$ ipython --no-banner

In [1]: import numpy as np

In [2]: np.set_printoptions(precision=1, suppress=True, linewidth=120, sign=" ")

In [3]: def rnd(a):
   ...:     return np.round(a, 1) + 0
   ...: 

In [4]: rng = np.random.default_rng(64296)

In [5]: m1 = np.eye(6, dtype=int)[rng.permutation(6)]

In [6]: m1
Out[6]: 
array([[ 0,  0,  0,  0,  1,  0],
       [ 1,  0,  0,  0,  0,  0],
       [ 0,  0,  1,  0,  0,  0],
       [ 0,  0,  0,  1,  0,  0],
       [ 0,  1,  0,  0,  0,  0],
       [ 0,  0,  0,  0,  0,  1]])

In [7]: x0 = np.array([4, 3, 2, 9, 7, 7])

In [8]: y = m1 @ x0

In [9]: y
Out[9]: array([ 7,  4,  2,  9,  3,  7])

In [10]: rnd(np.linalg.solve(m1.T, m1[4]))
Out[10]: array([ 0.,  0.,  0.,  0.,  1.,  0.])

In [11]: rnd(np.linalg.solve(m1, m1[:, 2]))
Out[11]: array([ 0.,  0.,  1.,  0.,  0.,  0.])

In [12]: E = np.load("run10.npy")

In [13]: E
Out[13]: 
array([[  5,   0,  10,   0,   0],
       [  0,   0,   0,   0,   0],
       [  4,   0,   1,   0,   1],
       [  7,   0,   6,   0,   1],
       [  0,   0,   0,   0,   0],
       [  7,   0,   6,   0,   1],
       [  7,   0,   6,   0,   1],
       [  1,   0,   7,   0,   0],
       [  0,   0,   2,   0,   0],
       [  0,   0,   0,   0,   0],
       [  0,   0,   0,   0,   0]])

In [14]: np.linalg.matrix_rank(E, rtol=0.1)
Out[14]: np.int64(2)

In [15]: np.linalg.cond(E) > 100
Out[15]: np.True_

In [16]: rnd(np.linalg.norm(E, 2) / np.linalg.norm(E))
Out[16]: np.float64(1.0)

In [17]: X = np.loadtxt("x.csv", delimiter=",")

In [18]: print(rnd(X))
[[ 0.   0.   0.   0.   0.1 -0.1  0.   0.   0. ]
 [ 0.   0.1  0.1  0.   0.2 -0.2  0.   0.  -0.1]
 [ 0.   0.1  0.1  0.   0.2 -0.2  0.   0.  -0.1]
 [ 0.   0.   0.   0.   0.1 -0.1  0.   0.   0. ]
 [ 0.1  0.2  0.2  0.1  0.3 -0.3  0.1  0.1 -0.2]
 [-0.1 -0.2 -0.2 -0.1 -0.3  0.3 -0.1 -0.1  0.2]
 [ 0.   0.   0.   0.   0.1 -0.1  0.   0.   0. ]
 [ 0.   0.   0.   0.   0.1 -0.1  0.   0.   0. ]
 [ 0.  -0.1 -0.1  0.  -0.2  0.2  0.   0.   0.1]]

In [19]: np.linalg.matrix_rank(X, rtol=0.1)
Out[19]: np.int64(1)

In [20]: np.argsort(-np.linalg.norm(X, axis=0).round(6), kind="stable")[:3]
Out[20]: array([ 4,  5,  1])

In [21]: [round(float(x), 1) for x in np.linalg.svd(X, compute_uv=False)[:3]]
Out[21]: [1.0, 0.0, 0.0]

In [22]: x0 = np.array([2, 1, 1, 2, 3, 3, 3, 1, 0])

In [23]: h = np.maximum(X @ x0, 0)

In [24]: rnd(np.maximum(X @ (3 * x0), 0))
Out[24]: array([ 0.5,  1.6,  1.6,  0.5,  2.6,  0. ,  0.5,  0.5,  0. ])

In [25]: r = np.linalg.matrix_rank(X)

In [26]: r
Out[26]: np.int64(1)

In [27]: ns = np.linalg.svd(X)[2][r:].T

In [28]: np.linalg.matrix_rank(X.T @ X), np.linalg.matrix_rank(X @ X.T)
Out[28]: (np.int64(1), np.int64(1))

In [29]: rnd(X @ np.linalg.pinv(X) @ X)
Out[29]: 
array([[ 0. ,  0. ,  0. ,  0. ,  0.1, -0.1,  0. ,  0. ,  0. ],
       [ 0. ,  0.1,  0.1,  0. ,  0.2, -0.2,  0. ,  0. , -0.1],
       [ 0. ,  0.1,  0.1,  0. ,  0.2, -0.2,  0. ,  0. , -0.1],
       [ 0. ,  0. ,  0. ,  0. ,  0.1, -0.1,  0. ,  0. ,  0. ],
       [ 0.1,  0.2,  0.2,  0.1,  0.3, -0.3,  0.1,  0.1, -0.2],
       [-0.1, -0.2, -0.2, -0.1, -0.3,  0.3, -0.1, -0.1,  0.2],
       [ 0. ,  0. ,  0. ,  0. ,  0.1, -0.1,  0. ,  0. ,  0. ],
       [ 0. ,  0. ,  0. ,  0. ,  0.1, -0.1,  0. ,  0. ,  0. ],
       [ 0. , -0.1, -0.1,  0. , -0.2,  0.2,  0. ,  0. ,  0.1]])

In [30]: np.allclose(X[:-1].T @ np.linalg.lstsq(X[:-1].T, X[-1])[0], X[-1])
Out[30]: True

In [31]: np.abs(np.diag(np.linalg.qr(X)[1])) > 1e-9
Out[31]: array([ True, False, False, False, False, False, False, False, False])

In [32]: t3 = np.stack([X, 3 * X, X[::-1]])

In [33]: rnd(t3.sum(axis=0))
Out[33]: 
array([[ 0. ,  0. ,  0. ,  0. ,  0.1, -0.1,  0. ,  0. ,  0. ],
       [ 0.2,  0.5,  0.5,  0.2,  0.8, -0.8,  0.2,  0.2, -0.5],
       [ 0.2,  0.5,  0.5,  0.2,  0.8, -0.8,  0.2,  0.2, -0.5],
       [ 0. ,  0. ,  0. ,  0. , -0.1,  0.1,  0. ,  0. ,  0. ],
       [ 0.3,  0.9,  0.9,  0.3,  1.5, -1.5,  0.3,  0.3, -0.9],
       [-0.2, -0.7, -0.7, -0.2, -1.2,  1.2, -0.2, -0.2,  0.7],
       [ 0.1,  0.3,  0.3,  0.1,  0.4, -0.4,  0.1,  0.1, -0.3],
       [ 0.1,  0.3,  0.3,  0.1,  0.4, -0.4,  0.1,  0.1, -0.3],
       [-0.1, -0.4, -0.4, -0.1, -0.7,  0.7, -0.1, -0.1,  0.4]])

In [34]: np.linalg.matrix_rank(t3)
Out[34]: array([ 1,  1,  1])

In [35]: print(t3.shape)
(3, 9, 9)

In [36]: feats = np.load("arr.npy")

In [37]: print(feats)
[[-1 -5  2  5 -3]
 [-5 -1 -5  2  5]
 [ 2 -5 -1 -5  2]
 [ 5  2 -5 -1 -5]
 [-3  5  2 -5 -1]]

In [38]: f = np.array([-2, 3])

In [39]: print(np.convolve(feats[0], f))
[  2   7 -19  -4  21  -9]

In [40]: print(np.array([np.convolve(row, f, "same") for row in feats]))
[[  2   7 -19  -4  21]
 [ 10 -13   7 -19  -4]
 [ -4  16 -13   7 -19]
 [-10  11  16 -13   7]
 [  6 -19  11  16 -13]]

In [41]: np.cross(feats[0, :3], feats[3, :3])
Out[41]: array([ 21,   5,  23])

In [42]: f, r1 = feats[1], feats[0]

In [43]: f @ r1
Out[43]: np.int64(-5)

In [44]: p = (f @ r1) / (f @ f) * f

In [45]: rnd(r1 - p)
Out[45]: array([-1.3, -5.1,  1.7,  5.1, -2.7])

In [46]: (r1 - p) @ f
Out[46]: np.float64(0.0)

In [47]: rnd(p)
Out[47]: array([ 0.3,  0.1,  0.3, -0.1, -0.3])

In [48]: np.linalg.matrix_rank(np.outer(f, r1))
Out[48]: np.int64(1)

In [49]: K = np.array([[6, 7, 6, 6, 4, 5, 6, 4, 6, 7],
    ...:     [11, 12, 11, 11, 9, 10, 11, 9, 11, 12],
    ...:     [9, 10, 9, 9, 7, 8, 9, 7, 9, 10],
    ...:     [-7, -6, -7, -7, -9, -8, -7, -9, -7, -6],
    ...:     [6, 7, 6, 6, 4, 5, 6, 4, 6, 7]])

In [50]: left, sv, VT = np.linalg.svd(K)

In [51]: vecs = VT[:(sv > 1e-8).sum()]

In [52]: x0 = K[3] + -1 * K[0] + rng.integers(2) * np.eye(10)[6]

In [53]: print(x0)
[-13. -13. -13. -13. -13. -13. -12. -13. -13. -13.]

In [54]: rnd(np.linalg.norm(x0 - vecs.T @ vecs @ x0))
Out[54]: np.float64(0.9)

In [55]: rnd(vecs.T @ vecs)
Out[55]: 
array([[ 0.1,  0.1,  0.1,  0.1,  0. ,  0.1,  0.1,  0. ,  0.1,  0.1],
       [ 0.1,  0.3,  0.1,  0.1, -0.1,  0. ,  0.1, -0.1,  0.1,  0.3],
       [ 0.1,  0.1,  0.1,  0.1,  0. ,  0.1,  0.1,  0. ,  0.1,  0.1],
       [ 0.1,  0.1,  0.1,  0.1,  0. ,  0.1,  0.1,  0. ,  0.1,  0.1],
       [ 0. , -0.1,  0. ,  0. ,  0.4,  0.2,  0. ,  0.4,  0. , -0.1],
       [ 0.1,  0. ,  0.1,  0.1,  0.2,  0.1,  0.1,  0.2,  0.1,  0. ],
       [ 0.1,  0.1,  0.1,  0.1,  0. ,  0.1,  0.1,  0. ,  0.1,  0.1],
       [ 0. , -0.1,  0. ,  0. ,  0.4,  0.2,  0. ,  0.4,  0. , -0.1],
       [ 0.1,  0.1,  0.1,  0.1,  0. ,  0.1,  0.1,  0. ,  0.1,  0.1],
       [ 0.1,  0.3,  0.1,  0.1, -0.1,  0. ,  0.1, -0.1,  0.1,  0.3]])
